$ python3 -q
>>> import numpy as np
>>> np.set_printoptions(precision=1, suppress=True, linewidth=140, sign=" ")
>>> other = np.array([[1, 2, 0, 2, -1, -1, 0, 1, 1, 2],
...     [-2, -1, -1, 0, 1, 2, 2, 1, 2, 1],
...     [1, -2, 0, 2, 1, 1, 0, 2, 2, -2],
...     [2, -1, -2, 2, -1, -1, -2, -1, 1, 0],
...     [1, 0, 0, 2, -2, 1, 0, 2, -2, 0],
...     [1, -2, 0, -1, -1, -2, -1, 0, 2, -2],
...     [0, -2, -1, -1, 0, -2, 1, 1, 2, -1],
...     [1, 0, -1, -1, 0, -1, -2, -2, -1, -2],
...     [2, -2, 0, -1, 0, 1, 2, 1, 0, 0],
...     [2, 0, 1, -2, -2, 1, 0, -2, -2, -1]])
>>> F = np.tril(other)
>>> F
array([[ 1,  0,  0,  0,  0,  0,  0,  0,  0,  0],
       [-2, -1,  0,  0,  0,  0,  0,  0,  0,  0],
       [ 1, -2,  0,  0,  0,  0,  0,  0,  0,  0],
       [ 2, -1, -2,  2,  0,  0,  0,  0,  0,  0],
       [ 1,  0,  0,  2, -2,  0,  0,  0,  0,  0],
       [ 1, -2,  0, -1, -1, -2,  0,  0,  0,  0],
       [ 0, -2, -1, -1,  0, -2,  1,  0,  0,  0],
       [ 1,  0, -1, -1,  0, -1, -2, -2,  0,  0],
       [ 2, -2,  0, -1,  0,  1,  2,  1,  0,  0],
       [ 2,  0,  1, -2, -2,  1,  0, -2, -2, -1]])
>>> # triangular, det is the product of the diagonal
>>> U, sv, Vh = np.linalg.svd(F)
>>> vecs = Vh[:(sv > 1e-8).sum()]
>>> rng = np.random.default_rng(45586)
>>> x = F[3] + 4 * F[7] + rng.integers(2) * np.eye(10)[6]
>>> x
array([ 6., -1., -6., -2.,  0., -4., -7., -8.,  0.,  0.])
>>> np.diag(vecs.T @ vecs)
array([ 1. ,  1. ,  1. ,  1. ,  1. ,  1. ,  1. ,  1. ,  0.8,  0.2])
>>> np.round(vecs.T @ vecs, 1) + 0
array([[ 1. ,  0. ,  0. ,  0. ,  0. ,  0. ,  0. ,  0. ,  0. ,  0. ],
       [ 0. ,  1. ,  0. ,  0. ,  0. ,  0. ,  0. ,  0. ,  0. ,  0. ],
       [ 0. ,  0. ,  1. ,  0. ,  0. ,  0. ,  0. ,  0. ,  0. ,  0. ],
       [ 0. ,  0. ,  0. ,  1. ,  0. ,  0. ,  0. ,  0. ,  0. ,  0. ],
       [ 0. ,  0. ,  0. ,  0. ,  1. ,  0. ,  0. ,  0. ,  0. ,  0. ],
       [ 0. ,  0. ,  0. ,  0. ,  0. ,  1. ,  0. ,  0. ,  0. ,  0. ],
       [ 0. ,  0. ,  0. ,  0. ,  0. ,  0. ,  1. ,  0. ,  0. ,  0. ],
       [ 0. ,  0. ,  0. ,  0. ,  0. ,  0. ,  0. ,  1. ,  0. ,  0. ],
       [ 0. ,  0. ,  0. ,  0. ,  0. ,  0. ,  0. ,  0. ,  0.8,  0.4],
       [ 0. ,  0. ,  0. ,  0. ,  0. ,  0. ,  0. ,  0. ,  0.4,  0.2]])
>>> round(np.linalg.norm(x - vecs.T @ vecs @ x), 1)
np.float64(0.0)
>>> np.linalg.matrix_rank(np.vstack([F, x]))
np.int64(9)
>>> np.sort(np.linalg.eigvals(F))
array([-2., -2., -2., -1., -1.,  0.,  0.,  1.,  1.,  2.])
>>> F @ F
array([[  1,   0,   0,   0,   0,   0,   0,   0,   0,   0],
       [  0,   1,   0,   0,   0,   0,   0,   0,   0,   0],
       [  5,   2,   0,   0,   0,   0,   0,   0,   0,   0],
       [  6,   3,  -4,   4,   0,   0,   0,   0,   0,   0],
       [  3,  -2,  -4,   0,   4,   0,   0,   0,   0,   0],
       [  0,   7,   2,  -2,   4,   4,   0,   0,   0,   0],
       [ -1,   7,   1,  -1,   2,   2,   1,   0,   0,   0],
       [ -5,   9,   6,   3,   1,   8,   2,   4,   0,   0],
       [  6,  -3,  -1,  -6,  -1,  -7,   0,  -2,   0,   0],
       [-10,   2,   5,  -3,   5,  -3,   0,   4,   2,   1]])
>>> np.prod(np.diag(F)), round(float(np.linalg.det(F)), 1)
(np.int64(0), 0.0)
>>> other = F / np.linalg.norm(F, axis=1, keepdims=True)
>>> G = other @ other.T
>>> G.round(1) + 0
array([[ 1. , -0.9,  0.4,  0.6,  0.3,  0.3,  0. ,  0.3,  0.5,  0.4],
       [-0.9,  1. ,  0. , -0.4, -0.3,  0. ,  0.3, -0.3, -0.2, -0.4],
       [ 0.4,  0. ,  1. ,  0.5,  0.1,  0.7,  0.5,  0.1,  0.7,  0.2],
       [ 0.6, -0.4,  0.5,  1. ,  0.6,  0.2,  0.2,  0.2,  0.3, -0.1],
       [ 0.3, -0.3,  0.1,  0.6,  1. ,  0.1, -0.2, -0.1,  0. ,  0.1],
       [ 0.3,  0. ,  0.7,  0.2,  0.1,  1. ,  0.8,  0.3,  0.4,  0.3],
       [ 0. ,  0.3,  0.5,  0.2, -0.2,  0.8,  1. ,  0.2,  0.4, -0.1],
       [ 0.3, -0.3,  0.1,  0.2, -0.1,  0.3,  0.2,  1. , -0.3,  0.4],
       [ 0.5, -0.2,  0.7,  0.3,  0. ,  0.4,  0.4, -0.3,  1. ,  0.3],
       [ 0.4, -0.4,  0.2, -0.1,  0.1,  0.3, -0.1,  0.4,  0.3,  1. ]])
>>> np.linalg.norm(other, axis=1)
array([ 1.,  1.,  1.,  1.,  1.,  1.,  1.,  1.,  1.,  1.])
>>> M = np.loadtxt("sample8.csv", delimiter=",")
>>> M
array([[ 1.2, -1.6, -0.4, -0.6,  0.4,  1.8,  0.8],
       [ 1.6,  0.2, -1.6, -1.5, -0.3,  0.1,  0.1],
       [-0.6,  0.4,  0.5, -0.5, -1. ,  0.9, -0.3],
       [-1.5,  1.5, -0.9,  0.1,  0.5, -3.1, -0.2],
       [-1.4,  0.2, -0.5,  3.2, -0.8,  1.5,  0. ],
       [-0.6,  2.1, -0.5, -0.3,  0.4,  0.5, -1.3],
       [ 0.3,  1.5,  0. , -2. ,  1.2, -1.4, -2.1],
       [ 1.7, -0.3,  0.8, -2. , -1.2, -1.8,  0.3],
       [ 1.1,  0.6, -0.7,  0.4,  0. ,  0.6, -0.8],
       [-0.3, -0.6,  0.8,  0.7,  1.3,  0.2, -0.1],
       [ 0.4, -1.3, -0.6, -1.4,  1.6,  1.2, -1.4],
       [-0.7,  0.3,  0.1,  1.4, -0.4,  0.4, -1.3],
       [ 1.2,  0.9,  0.3,  1.3,  0. ,  0.2,  1.9],
       [-0.5, -0.3, -1.5, -0.2, -0.2,  0.7,  0.3],
       [-1.4,  1.1, -0.6,  1.4, -1.7,  0.1,  0.4],
       [-1.1,  0.7,  0.1, -0.2,  0.1, -0.6, -0.6],
       [ 1.4,  0.9,  1.3,  0.9, -0.8,  0.3,  0.6],
       [-1. ,  8. ,  4. , 11. , -4. , 14. ,  6. ],
       [-2.4,  0.5, -2.3, -0.5, -1.3, -0.8,  2.5],
       [ 0.4,  0.9,  0.5,  0.5, -0.1, -0.2, -2.1]])
>>> q, Rm = np.linalg.qr(M)
>>> np.round(q @ Rm, 1) + 0
array([[ 1.2, -1.6, -0.4, -0.6,  0.4,  1.8,  0.8],
       [ 1.6,  0.2, -1.6, -1.5, -0.3,  0.1,  0.1],
       [-0.6,  0.4,  0.5, -0.5, -1. ,  0.9, -0.3],
       [-1.5,  1.5, -0.9,  0.1,  0.5, -3.1, -0.2],
       [-1.4,  0.2, -0.5,  3.2, -0.8,  1.5,  0. ],
       [-0.6,  2.1, -0.5, -0.3,  0.4,  0.5, -1.3],
       [ 0.3,  1.5,  0. , -2. ,  1.2, -1.4, -2.1],
       [ 1.7, -0.3,  0.8, -2. , -1.2, -1.8,  0.3],
       [ 1.1,  0.6, -0.7,  0.4,  0. ,  0.6, -0.8],
       [-0.3, -0.6,  0.8,  0.7,  1.3,  0.2, -0.1],
       [ 0.4, -1.3, -0.6, -1.4,  1.6,  1.2, -1.4],
       [-0.7,  0.3,  0.1,  1.4, -0.4,  0.4, -1.3],
       [ 1.2,  0.9,  0.3,  1.3,  0. ,  0.2,  1.9],
       [-0.5, -0.3, -1.5, -0.2, -0.2,  0.7,  0.3],
       [-1.4,  1.1, -0.6,  1.4, -1.7,  0.1,  0.4],
       [-1.1,  0.7,  0.1, -0.2,  0.1, -0.6, -0.6],
       [ 1.4,  0.9,  1.3,  0.9, -0.8,  0.3,  0.6],
       [-1. ,  8. ,  4. , 11. , -4. , 14. ,  6. ],
       [-2.4,  0.5, -2.3, -0.5, -1.3, -0.8,  2.5],
       [ 0.4,  0.9,  0.5,  0.5, -0.1, -0.2, -2.1]])
>>> np.allclose(Rm.T @ Rm, M.T @ M)
True
>>> Ac = M - M.mean(axis=0)
>>> U, sv, Vh = np.linalg.svd(Ac, full_matrices=False)
>>> np.linalg.matrix_rank(Ac)
np.int64(7)
>>> np.searchsorted(np.cumsum(sv ** 2) / (sv ** 2).sum(), 0.9) + 1
np.int64(3)
>>> (np.sign(U[:, 0]) == np.sign(U[0, 0])).astype(int)
array([ 1,  1,  1,  1,  0,  1,  1,  1,  1,  1,  1,  1,  0,  1,  0,  1,  0,  0,  1,  1])
>>> np.round(Ac.mean(axis=0), 1) + 0
array([ 0.,  0.,  0.,  0.,  0.,  0.,  0.])
>>> Vh[0] * np.sign(Vh[0, np.abs(Vh[0]).argmax()])
array([-0.1,  0.3,  0.2,  0.5, -0.2,  0.7,  0.3])
>>> Ac = (M - M.mean(axis=0)) / M.std(axis=0)
>>> np.argwhere(np.abs(Ac) > 2)
array([[ 17,   1],
       [ 17,   2],
       [ 17,   3],
       [ 17,   4],
       [ 17,   5],
       [ 17,   6]])
>>> coef = np.linalg.lstsq(np.delete(Ac, 3, axis=1), Ac[:, 3])[0]
>>> round(1 - np.var(Ac[:, 3] - np.delete(Ac, 3, axis=1) @ coef), 1)
np.float64(0.9)
>>> coef
array([-0.2,  0.1,  0.2, -0.1,  0.5,  0.1])
>>> np.abs(coef).argmax()
np.int64(4)
>>> mat = np.load("a.npy")
>>> mat
array([[ 0,  0,  1,  1,  1,  1,  0,  0,  0],
       [ 0,  0,  0,  0,  0,  0,  1,  1,  1],
       [ 1,  0,  0,  0,  1,  1,  0,  0,  0],
       [ 1,  0,  0,  0,  1,  1,  0,  0,  0],
       [ 1,  0,  1,  1,  0,  1,  0,  0,  0],
       [ 1,  0,  1,  1,  1,  0,  0,  0,  0],
       [ 0,  1,  0,  0,  0,  0,  0,  0,  1],
       [ 0,  1,  0,  0,  0,  0,  0,  0,  0],
       [ 0,  1,  0,  0,  0,  0,  1,  0,  0]])
>>> # 2 groups of indices that never mix
>>> np.linalg.cond(mat) > 100
np.True_
>>> np.linalg.matrix_rank(mat, rtol=0.1)
np.int64(7)
>>> idx = rng.permutation(9)
>>> idx
array([ 3,  0,  5,  6,  7,  8,  4,  1,  2])
>>> other = mat[idx][:, idx]
>>> np.trace(other)
np.int64(0)
>>> other
array([[ 0,  1,  1,  0,  0,  0,  1,  0,  0],
       [ 1,  0,  1,  0,  0,  0,  1,  0,  1],
       [ 1,  1,  0,  0,  0,  0,  1,  0,  1],
       [ 0,  0,  0,  0,  0,  1,  0,  1,  0],
       [ 0,  0,  0,  0,  0,  0,  0,  1,  0],
       [ 0,  0,  0,  1,  0,  0,  0,  1,  0],
       [ 1,  1,  1,  0,  0,  0,  0,  0,  1],
       [ 0,  0,  0,  1,  1,  1,  0,  0,  0],
       [ 0,  1,  1,  0,  0,  0,  1,  0,  0]])
>>> np.diag(other)
array([ 0,  0,  0,  0,  0,  0,  0,  0,  0])
>>> ev, vecs = np.linalg.eigvalsh(mat)
Traceback (most recent call last):
  File "<python-input-51>", line 1, in <module>
    ev, vecs = np.linalg.eigvalsh(mat)
    ^^^^^^^^
ValueError: too many values to unpack (expected 2)
>>> ev, vecs = np.linalg.eigh(mat)
>>> ev.round(1) + 0
array([-1.6, -1.5, -1. , -1. , -1. ,  0. ,  0.3,  2.2,  3.6])
>>> np.round(np.abs(vecs[:, -1]), 1) + 0
array([ 0.5,  0. ,  0.4,  0.4,  0.5,  0.5,  0. ,  0. ,  0. ])
>>> np.round(np.linalg.svd(mat, compute_uv=False), 1) + 0
array([ 3.6,  2.2,  1.6,  1.5,  1. ,  1. ,  1. ,  0.3,  0. ])
>>> round(ev.sum(), 1), np.trace(mat)
(np.float64(-0.0), np.int64(0))
>>> np.round(np.linalg.eigvalsh(mat @ mat), 1) + 0
array([  0. ,   0.1,   1. ,   1. ,   1. ,   2.2,   2.7,   4.7,  13.3])
>>> np.round(vecs @ np.diag(ev) @ vecs.T, 1) + 0
array([[ 0.,  0.,  1.,  1.,  1.,  1.,  0.,  0.,  0.],
       [ 0.,  0.,  0.,  0.,  0.,  0.,  1.,  1.,  1.],
       [ 1.,  0.,  0.,  0.,  1.,  1.,  0.,  0.,  0.],
       [ 1.,  0.,  0.,  0.,  1.,  1.,  0.,  0.,  0.],
       [ 1.,  0.,  1.,  1.,  0.,  1.,  0.,  0.,  0.],
       [ 1.,  0.,  1.,  1.,  1.,  0.,  0.,  0.,  0.],
       [ 0.,  1.,  0.,  0.,  0.,  0.,  0.,  0.,  1.],
       [ 0.,  1.,  0.,  0.,  0.,  0.,  0.,  0.,  0.],
       [ 0.,  1.,  0.,  0.,  0.,  0.,  1.,  0.,  0.]])
>>> (ev > 1e-8).sum(), (ev < -1e-8).sum()
(np.int64(3), np.int64(5))
